$ ipython --no-banner

In [1]: import numpy as np

In [2]: np.set_printoptions(precision=2, suppress=True, linewidth=120, legacy="1.25")

In [3]: def rd(a):
   ...:     return np.round(a, 2) + 0
   ...: 

In [4]: arr = np.load("test1.npy")

In [5]: print(arr)
[[ 0  0  2  1  2 -2  1 -1 -1  1 -2  1]
 [ 0  0 -1 -1  0 -2  0  0  0 -1  0  0]
 [-2  1  0  1  0 -1 -1  0 -1 -1  1  0]
 [-1  1 -1  0  0  0  0  0  0  2  0  2]
 [-2  0  0  0  0 -2 -2 -1 -1 -1 -2  0]
 [ 2  2  1  0  2  0  0 -1  0  0 -2 -1]
 [-1  0  1  0  2  0  0 -2  2  0  0  0]
 [ 1  0  0  0  1  1  2  0 -1  2 -1  1]
 [ 1  0  1  0  1  0 -2  1  0  0  0 -2]
 [-1  1  1 -2  1  0  0 -2  0  0  0  1]
 [ 2  0 -1  0  2  2  0  1  0  0  0  0]
 [-1  0  0 -2  0  1  0 -1  2 -1  0  0]]

In [6]: print(rd(np.abs(np.linalg.eigvals(arr)).max()))
6.41

In [7]: print(np.trace(arr))
0

In [8]: print(np.allclose(arr @ arr.T, arr.T @ arr))
True

In [9]: print(np.linalg.matrix_power(arr, 3))
[[  0 -27 -65 -24 -82  62 -26  59  37 -41  86 -31]
 [ 27   0   5   9  14  35  18   9   3  25   2   2]
 [ 65  -5   0 -11  26  52  41  10  16  31 -10   0]
 [ 24  -9  11   0   2   1 -23  11  10 -35   2 -47]
 [ 82 -14 -26  -2   0  95  55  47  23  39  39  -1]
 [-62 -35 -52  -1 -95   0 -10  35   4 -19  69  18]
 [ 26 -18 -41  23 -55  10   0  65 -35   4  25  -8]
 [-59  -9 -10 -11 -47 -35 -65   0  18 -68  33 -36]
 [-37  -3 -16 -10 -23  -4  35 -18   0  19   8  50]
 [ 41 -25 -31  35 -39  19  -4  68 -19   0  26 -27]
 [-86  -2  10  -2 -39 -69 -25 -33  -8 -26   0  16]
 [ 31  -2   0  47   1 -18   8  36 -50  27 -16   0]]

In [10]: print((arr - arr.T) / 2)
[[ 0.  0.  2.  1.  2. -2.  1. -1. -1.  1. -2.  1.]
 [ 0.  0. -1. -1.  0. -2.  0.  0.  0. -1.  0.  0.]
 [-2.  1.  0.  1.  0. -1. -1.  0. -1. -1.  1.  0.]
 [-1.  1. -1.  0.  0.  0.  0.  0.  0.  2.  0.  2.]
 [-2.  0.  0.  0.  0. -2. -2. -1. -1. -1. -2.  0.]
 [ 2.  2.  1.  0.  2.  0.  0. -1.  0.  0. -2. -1.]
 [-1.  0.  1.  0.  2.  0.  0. -2.  2.  0.  0.  0.]
 [ 1.  0.  0.  0.  1.  1.  2.  0. -1.  2. -1.  1.]
 [ 1.  0.  1.  0.  1.  0. -2.  1.  0.  0.  0. -2.]
 [-1.  1.  1. -2.  1.  0.  0. -2.  0.  0.  0.  1.]
 [ 2.  0. -1.  0.  2.  2.  0.  1.  0.  0.  0.  0.]
 [-1.  0.  0. -2.  0.  1.  0. -1.  2. -1.  0.  0.]]

In [11]: print(arr @ arr)
[[-22   0   0  -2  -7 -10  -6  -8   1  -5   3   6]
 [  0  -7  -2   1  -5   1   1   4   1  -1   3  -1]
 [  0  -2 -11  -1  -8   4   0   7   0  -1   6   2]
 [ -2   1  -1 -11   0   3   0  -5   6  -3   1   1]
 [ -7  -5  -8   0 -19  -1  -2   7  -1  -4   9   0]
 [-10   1   4   3  -1 -19  -5  -5  -6  -4  -6   1]
 [ -6   1   0   0  -2  -5 -14   1   0  -8   1  -7]
 [ -8   4   7  -5   7  -5   1 -14   4  -1  -6   4]
 [  1   1   0   6  -1  -6   0   4 -12   3  -4   2]
 [ -5  -1  -1  -3  -4  -4  -8  -1   3 -13   3  -7]
 [  3   3   6   1   9  -6   1  -6  -4   3 -14   1]
 [  6  -1   2   1   0   1  -7   4   2  -7   1 -12]]
